$ python3 -q
>>> import numpy as np
>>> from numpy import linalg as LA
>>> np.set_printoptions(precision=2, suppress=True, linewidth=140)
>>> E = np.load("test3.npy")
>>> E
array([[  1,  -2,   4,  -8],
       [  1,  -1,   1,  -1],
       [  1,   0,   0,   0],
       [  1,   1,   1,   1],
       [  1,   2,   4,   8],
       [  1,   3,   9,  27],
       [  1,   4,  16,  64],
       [  1,   5,  25, 125],
       [  1,   6,  36, 216],
       [  1,   7,  49, 343]])
>>> f = np.array([-4, 1])
>>> np.polyval(f, E[4])
array([ -3,  -7, -15, -31])
>>> np.convolve(E[4], f)
array([ -4,  -7, -14, -28,   8])
>>> np.array([np.convolve(row, f, "same") for row in E])
array([[   -4,     9,   -18,    36],
       [   -4,     5,    -5,     5],
       [   -4,     1,     0,     0],
       [   -4,    -3,    -3,    -3],
       [   -4,    -7,   -14,   -28],
       [   -4,   -11,   -33,   -99],
       [   -4,   -15,   -60,  -240],
       [   -4,   -19,   -95,  -475],
       [   -4,   -23,  -138,  -828],
       [   -4,   -27,  -189, -1323]])
>>> np.cross(E[4, :3], E[6, :3])
array([ 16, -12,   2])
>>> W0 = np.maximum(np.array([[2, -6],
...     [3, -3],
...     [0, -9],
...     [2, 9],
...     [-6, -5],
...     [-6, -1],
...     [6, 9],
...     [0, 3],
...     [5, -2],
...     [-9, 2],
...     [-9, -4],
...     [-9, -9],
...     [-4, 5],
...     [4, -9],
...     [4, 2],
...     [7, -2],
...     [-2, -4],
...     [6, -8],
...     [7, 9],
...     [3, -5],
...     [-8, 6],
...     [7, 7],
...     [1, 4],
...     [6, 4],
...     [-1, 9],
...     [7, -3],
...     [-2, 9],
...     [6, 7],
...     [2, -5],
...     [-7, -2],
...     [8, 2],
...     [0, 8],
...     [3, 5],
...     [8, 6],
...     [3, -8],
...     [1, 5],
...     [-7, 2]]) @ np.array([[0, -1, -3], [2, -1, 1]]) + np.array([2, 1, 1]), 0)
>>> W0
array([[ 0,  5,  0],
       [ 0,  1,  0],
       [ 0, 10,  0],
       [20,  0,  4],
       [ 0, 12, 14],
       [ 0,  8, 18],
       [20,  0,  0],
       [ 8,  0,  4],
       [ 0,  0,  0],
       [ 6,  8, 30],
       [ 0, 14, 24],
       [ 0, 19, 19],
       [12,  0, 18],
       [ 0,  6,  0],
       [ 6,  0,  0],
       [ 0,  0,  0],
       [ 0,  7,  3],
       [ 0,  3,  0],
       [20,  0,  0],
       [ 0,  3,  0],
       [14,  3, 31],
       [16,  0,  0],
       [10,  0,  2],
       [10,  0,  0],
       [20,  0, 13],
       [ 0,  0,  0],
       [20,  0, 16],
       [16,  0,  0],
       [ 0,  4,  0],
       [ 0, 10, 20],
       [ 6,  0,  0],
       [18,  0,  9],
       [12,  0,  0],
       [14,  0,  0],
       [ 0,  6,  0],
       [12,  0,  3],
       [ 6,  6, 24]])
>>> cent = W0[[16, 35]].astype(float)
>>> for _ in range(5):
...     lab = LA.norm(W0[:, None] - cent, axis=-1).argmin(axis=1)
...     cent = np.array([W0[lab == j].mean(axis=0) for j in range(2)])
... 
>>> lab
array([0, 0, 0, 1, 0, 0, 1, 1, 0, 0, 0, 0, 1, 0, 1, 0, 0, 0, 1, 0, 1, 1, 1, 1, 1, 0, 1, 1, 0, 0, 1, 1, 1, 1, 0, 1, 0])
>>> cent[1] - cent[0]
array([13.48, -6.25, -2.44])
>>> cent
array([[ 0.63,  6.42,  8.  ],
       [14.11,  0.17,  5.56]])
